$ ipython --no-banner

In [1]: import numpy as np

In [2]: np.set_printoptions(precision=1, suppress=True, linewidth=200, sign=" ")

In [3]: tidy = lambda a: np.round(a, 1) + 0

In [4]: F = np.load("layer12.npy")

In [5]: F
Out[5]: 
array([[ 0.4,  0.1, -0.7, -5. ],
       [ 1.1,  0.9,  0.3,  3. ],
       [-1. ,  0.2,  0.2, -2. ],
       [-0.2, -1.1, -0.4,  2. ]])

In [6]: rng = np.random.default_rng(74)

In [7]: idx = rng.permutation(4)

In [8]: other = F[:, idx] * rng.choice([-1, 1], 4)

In [9]: other
Out[9]: 
array([[-5. , -0.7,  0.1,  0.4],
       [ 3. ,  0.3,  0.9,  1.1],
       [-2. ,  0.2,  0.2, -1. ],
       [ 2. , -0.4, -1.1, -0.2]])

In [10]: Uu, _, Vh = np.linalg.svd(F.T @ other)

In [11]: idx
Out[11]: array([ 3,  2,  1,  0])

In [12]: mat = np.load("a.npy")

In [13]: mat
Out[13]: 
array([[ 0,  0,  0,  3],
       [ 0,  3,  0,  0],
       [ 0,  0,  1,  0],
       [ 2,  0,  0,  0]])

In [14]: u = np.array([0, 0, 0])

In [15]: np.polyval(u, mat[0])
Out[15]: array([ 0,  0,  0,  0])

In [16]: other = np.array([[0, 0], [-1, 1]])

In [17]: C = np.array([[2, 2], [0, 3]])

In [18]: M = np.block([[other, np.array([[-4, -9], [-2, 7]])], [np.zeros((2, 2)), C]])

In [19]: M
Out[19]: 
array([[ 0.,  0., -4., -9.],
       [-1.,  1., -2.,  7.],
       [ 0.,  0.,  2.,  2.],
       [ 0.,  0.,  0.,  3.]])

In [20]: # rows and columns are dependent

In [21]: np.abs(np.diag(np.linalg.qr(M)[1])) > 1e-9
Out[21]: array([ True, False,  True,  True])

In [22]: np.allclose(M[:-1].T @ np.linalg.lstsq(M[:-1].T, M[-1])[0], M[-1])
Out[22]: True

In [23]: r = np.linalg.matrix_rank(M)

In [24]: r
Out[24]: np.int64(3)

In [25]: N = np.linalg.svd(M)[2][r:].T

In [26]: np.allclose(M @ N, 0)
Out[26]: True

In [27]: tidy(N @ N.T)
Out[27]: 
array([[ 0.5,  0.5,  0. ,  0. ],
       [ 0.5,  0.5,  0. ,  0. ],
       [ 0. ,  0. ,  0. ,  0. ],
       [ 0. ,  0. ,  0. ,  0. ]])

In [28]: tidy(M @ N)
Out[28]: 
array([[ 0.],
       [ 0.],
       [ 0.],
       [ 0.]])
